$ ipython --no-banner

In [1]: import numpy as np

In [2]: np.set_printoptions(precision=4, suppress=True, linewidth=100, legacy="1.25")

In [3]: m1 = np.array([[-0.7, -0.5, 0.4, 1.8, 0.4, 0.4],
   ...:     [-1.9, 0.2, 1.5, 1.9, -1.0, -0.4],
   ...:     [0.0, -1.1, 0.8, -0.7, -0.6, -0.1],
   ...:     [0.5, -1.7, 0.7, -0.1, 0.2, 0.6],
   ...:     [-0.2, -2.1, 0.1, -1.9, -1.0, -0.6],
   ...:     [1.9, 0.4, 0.1, 0.7, 0.1, 1.4],
   ...:     [-1.0, 0.9, 0.2, 0.9, -0.6, 0.8],
   ...:     [0.9, -0.4, -0.7, -1.2, -1.3, 0.3],
   ...:     [0.0, -0.4, -1.2, 0.5, -0.5, -0.1],
   ...:     [-1.7, -1.7, 0.1, -0.3, -0.1, 0.4],
   ...:     [-0.7, -0.4, -0.6, -1.4, 1.0, 0.1]])

In [4]: m1
Out[4]: 
array([[-0.7, -0.5,  0.4,  1.8,  0.4,  0.4],
       [-1.9,  0.2,  1.5,  1.9, -1. , -0.4],
       [ 0. , -1.1,  0.8, -0.7, -0.6, -0.1],
       [ 0.5, -1.7,  0.7, -0.1,  0.2,  0.6],
       [-0.2, -2.1,  0.1, -1.9, -1. , -0.6],
       [ 1.9,  0.4,  0.1,  0.7,  0.1,  1.4],
       [-1. ,  0.9,  0.2,  0.9, -0.6,  0.8],
       [ 0.9, -0.4, -0.7, -1.2, -1.3,  0.3],
       [ 0. , -0.4, -1.2,  0.5, -0.5, -0.1],
       [-1.7, -1.7,  0.1, -0.3, -0.1,  0.4],
       [-0.7, -0.4, -0.6, -1.4,  1. ,  0.1]])

In [5]: rng = np.random.default_rng(6042)

In [6]: labels = rng.permutation(6)

In [7]: Y = m1[:, labels] * rng.choice([-1, 1], 6)

In [8]: Y
Out[8]: 
array([[ 0.4,  0.7, -0.5, -1.8, -0.4,  0.4],
       [-0.4,  1.9,  0.2, -1.9,  1. ,  1.5],
       [-0.1, -0. , -1.1,  0.7,  0.6,  0.8],
       [ 0.6, -0.5, -1.7,  0.1, -0.2,  0.7],
       [-0.6,  0.2, -2.1,  1.9,  1. ,  0.1],
       [ 1.4, -1.9,  0.4, -0.7, -0.1,  0.1],
       [ 0.8,  1. ,  0.9, -0.9,  0.6,  0.2],
       [ 0.3, -0.9, -0.4,  1.2,  1.3, -0.7],
       [-0.1, -0. , -0.4, -0.5,  0.5, -1.2],
       [ 0.4,  1.7, -1.7,  0.3,  0.1,  0.1],
       [ 0.1,  0.7, -0.4,  1.4, -1. , -0.6]])

In [9]: Uu, _, Vt = np.linalg.svd(m1.T @ Y)

In [10]: labels
Out[10]: array([5, 0, 1, 3, 4, 2])

In [11]: np.round(np.linalg.lstsq(m1, Y)[0], 4) + 0
Out[11]: 
array([[ 0., -1.,  0.,  0.,  0.,  0.],
       [ 0.,  0.,  1.,  0.,  0.,  0.],
       [ 0.,  0.,  0.,  0.,  0.,  1.],
       [ 0.,  0.,  0., -1.,  0.,  0.],
       [ 0.,  0.,  0.,  0., -1.,  0.],
       [ 1.,  0.,  0.,  0.,  0.,  0.]])

In [12]: x = np.array([1, 0, 0, 2, 1, 1])

In [13]: y = m1 @ x

In [14]: np.round(np.linalg.pinv(m1) @ m1, 4) + 0
Out[14]: 
array([[1., 0., 0., 0., 0., 0.],
       [0., 1., 0., 0., 0., 0.],
       [0., 0., 1., 0., 0., 0.],
       [0., 0., 0., 1., 0., 0.],
       [0., 0., 0., 0., 1., 0.],
       [0., 0., 0., 0., 0., 1.]])

In [15]: y
Out[15]: array([ 3.7,  0.5, -2.1,  1.1, -5.6,  4.8,  1. , -2.5,  0.4, -2. , -2.4])

In [16]: np.round(np.linalg.lstsq(m1, y)[0], 4) + 0
Out[16]: array([1., 0., 0., 2., 1., 1.])

In [17]: y = y + 0.3 * rng.normal(size=11)

In [18]: y
Out[18]: 
array([ 3.6862,  0.3915, -1.9959,  1.3382, -6.0422,  4.6473,  1.0268, -2.9034, -0.5514, -1.7772,
       -2.4865])

In [19]: c, *_ = np.linalg.lstsq(m1, y)

In [20]: np.round(m1.T @ (y - m1 @ c), 4) + 0
Out[20]: array([0., 0., 0., 0., 0., 0.])

In [21]: x = np.array([5, 5, 2, 5, 1, 3])

In [22]: (m1 @ x).argmax()
Out[22]: 5

In [23]: (m1 * x).sum(axis=1)
Out[23]: array([  5.4,   1.8,  -8.3,  -3.1, -23.6,  19.5,   6.2,  -5.3,  -2.7, -17.2, -12.4])

In [24]: np.sign((m1 @ x).round(6))
Out[24]: array([ 1.,  1., -1., -1., -1.,  1.,  1., -1., -1., -1., -1.])

In [25]: m1 @ np.ones(6)
Out[25]: array([ 1.8,  0.3, -1.7,  0.2, -5.7,  4.6,  1.2, -2.4, -1.7, -3.3, -2. ])

In [26]: m1 @ (2 * x)
Out[26]: array([ 10.8,   3.6, -16.6,  -6.2, -47.2,  39. ,  12.4, -10.6,  -5.4, -34.4, -24.8])

In [27]: m1 @ np.eye(6)[3]
Out[27]: array([ 1.8,  1.9, -0.7, -0.1, -1.9,  0.7,  0.9, -1.2,  0.5, -0.3, -1.4])

In [28]: np.einsum("ij,j->i", m1, x)
Out[28]: array([  5.4,   1.8,  -8.3,  -3.1, -23.6,  19.5,   6.2,  -5.3,  -2.7, -17.2, -12.4])

In [29]: m1 @ x
Out[29]: array([  5.4,   1.8,  -8.3,  -3.1, -23.6,  19.5,   6.2,  -5.3,  -2.7, -17.2, -12.4])

In [30]: np.linalg.norm(m1 @ x) <= np.linalg.norm(m1, 2) * np.linalg.norm(x) + 1e-9
Out[30]: True
